% python3 -q
>>> import numpy as np
>>> np.set_printoptions(suppress=True, linewidth=100)
>>> data = np.loadtxt("test0.csv", delimiter=",")
>>> data
array([[0., 0., 0., 1., 1.],
       [0., 0., 1., 0., 0.],
       [0., 1., 0., 0., 0.],
       [1., 0., 0., 0., 0.],
       [1., 0., 0., 0., 0.]])
>>> [round(float(np.linalg.det(data[:i, :i])), 2) + 0 for i in range(1, 6)]
[0.0, 0.0, 0.0, 1.0, 0.0]
>>> w, evecs = np.linalg.eigh(data)
>>> x = np.array([-2, 3, 3, -2, 1])
>>> np.round(np.linalg.eigvalsh(data[1:, 1:]), 1)
array([-1.,  0.,  0.,  1.])
>>> x @ data @ x
np.float64(22.0)
>>> (np.sign(evecs[:, -1].round(6)) == np.sign(evecs[0, -1].round(6))).astype(int)
array([1, 0, 0, 1, 1])
>>> np.round(x @ data @ x / (x @ x), 1), round(w[0], 1), np.round(w[-1], 1)
(np.float64(0.8), np.float64(-1.4), np.float64(1.4))
>>> np.round(evecs * np.maximum(w, 0) @ evecs.T, 1) + 0
array([[0.7, 0. , 0. , 0.5, 0.5],
       [0. , 0.5, 0.5, 0. , 0. ],
       [0. , 0.5, 0.5, 0. , 0. ],
       [0.5, 0. , 0. , 0.4, 0.4],
       [0.5, 0. , 0. , 0.4, 0.4]])
>>> X = np.load("mat.npy")
>>> X
array([[ 6.,  5.,  0.,  0.,  0.],
       [ 9., -2.,  0.,  0.,  0.],
       [ 0.,  0., -5.,  3.,  4.],
       [ 0.,  0., -1., -2., -3.],
       [ 0.,  0., -4., -1., -4.]])
>>> (np.linalg.matrix_power((X != 0) + (X.T != 0) + np.eye(5), 5) > 0).astype(int)
array([[1, 1, 0, 0, 0],
       [1, 1, 0, 0, 0],
       [0, 0, 1, 1, 1],
       [0, 0, 1, 1, 1],
       [0, 0, 1, 1, 1]])
>>> np.round(np.sort(np.linalg.eigvals(X).real), 1)
array([-5.8, -5.2, -5.2, -0.6,  9.8])
>>> (X != 0).astype(int)
array([[1, 1, 0, 0, 0],
       [1, 1, 0, 0, 0],
       [0, 0, 1, 1, 1],
       [0, 0, 1, 1, 1],
       [0, 0, 1, 1, 1]])
>>> rng = np.random.default_rng(84)
>>> idx = rng.permutation(5)
>>> idx
array([0, 3, 2, 4, 1])
>>> other = X[idx][:, idx]
>>> other
array([[ 6.,  0.,  0.,  0.,  5.],
       [ 0., -2., -1., -3.,  0.],
       [ 0.,  3., -5.,  4.,  0.],
       [ 0., -1., -4., -4.,  0.],
       [ 9.,  0.,  0.,  0., -2.]])
>>> np.round(np.sort(np.abs(np.linalg.eigvals(other))), 1)
array([0.6, 5.8, 6.9, 6.9, 9.8])
>>> np.trace(other)
np.float64(-7.0)
>>> np.diag(other)
array([ 6., -2., -5., -4., -2.])
>>> round(float(np.linalg.det(other)), 1), round(np.linalg.det(X[idx]), 1)
(1653.0, np.float64(1653.0))
>>> np.allclose(other, X)
False
>>> (other != 0).astype(int)
array([[1, 0, 0, 0, 1],
       [0, 1, 1, 1, 0],
       [0, 1, 1, 1, 0],
       [0, 1, 1, 1, 0],
       [1, 0, 0, 0, 1]])
>>> (np.linalg.matrix_power((other != 0) + (other.T != 0) + np.eye(5), 5) > 0).astype(int)
array([[1, 0, 0, 0, 1],
       [0, 1, 1, 1, 0],
       [0, 1, 1, 1, 0],
       [0, 1, 1, 1, 0],
       [1, 0, 0, 0, 1]])
>>> np.flatnonzero(np.linalg.matrix_power((other != 0) + (other.T != 0) + np.eye(5), 5)[0])
array([0, 4])
>>> proj = np.triu(np.array([[1, -4, -1, 5, 5],
...     [-3, 5, -1, 3, 4],
...     [-4, 2, -1, -2, 4],
...     [5, -1, 3, -3, 5],
...     [-2, -1, 0, -4, 1]]), 1) + np.eye(5)
>>> other = proj @ X @ np.linalg.inv(proj)
>>> other
array([[ -30., -107., -157.,  139.,  472.],
       [   9.,   34.,   29., -102.,  184.],
       [   0.,    0.,  -19.,  -35.,  245.],
       [   0.,    0.,  -21.,  -49.,  306.],
       [   0.,    0.,   -4.,   -9.,   57.]])
>>> W = np.array([[-2, 2, -1, 2, 1],
...     [0, 2, 2, 2, 2],
...     [2, -1, 2, -1, -2],
...     [2, 1, -1, -2, 0],
...     [1, 0, 0, 0, -1]])
>>> b = np.array([0, 3, 3, 0, 2])
>>> hid = np.maximum(other @ W + b, 0)
>>> hid
array([[496.,  25.,   0.,   0.,   0.],
       [ 20.,   0., 222., 261.,   0.],
       [137.,   0.,   0.,  89.,   0.],
       [166.,   0.,  10., 119.,   0.],
       [ 31.,   0.,   4.,  22.,   0.]])
>>> np.linalg.matrix_rank(hid)
np.int64(4)
>>> W2 = np.array([[-2, 3, -2], [-3, -3, -3], [3, 3, -1], [2, 2, 3], [-2, 3, 3]])
>>> W @ W2
array([[ -3,  -8,   8],
       [  0,  10,   4],
       [  7,   7, -12],
       [-14,  -4, -12],
       [  0,   0,  -5]])
>>> hid @ W2
array([[-1067.,  1413., -1067.],
       [ 1148.,  1248.,   521.],
       [  -96.,   589.,    -7.],
       [  -64.,   766.,    15.],
       [   -6.,   149.,     0.]])
>>> E = np.load("a.npy")
>>> E.round(1) + 0
array([[ 0.2,  0. , -0.1,  0.3,  0.1,  0. ,  0.2],
       [ 0. ,  0.3, -0.1, -0.1,  0.4,  0. , -0.1],
       [-0.1, -0.1,  0.2,  0. , -0.2, -0.2, -0.2],
       [ 0.3, -0.1,  0. ,  0.8,  0. ,  0. , -0.1],
       [ 0.1,  0.4, -0.2,  0. ,  0.7,  0. , -0.1],
       [ 0. ,  0. , -0.2,  0. ,  0. ,  1. ,  0. ],
       [ 0.2, -0.1, -0.2, -0.1, -0.1,  0. ,  0.9]])
>>> round(np.linalg.norm(E, 2) / np.linalg.norm(E), 1)
np.float64(0.5)
>>> np.linalg.matrix_rank(E, rtol=0.1)
np.int64(4)
>>> np.argsort(-np.linalg.norm(E, axis=0).round(6), kind="stable")[:3]
array([5, 6, 3])
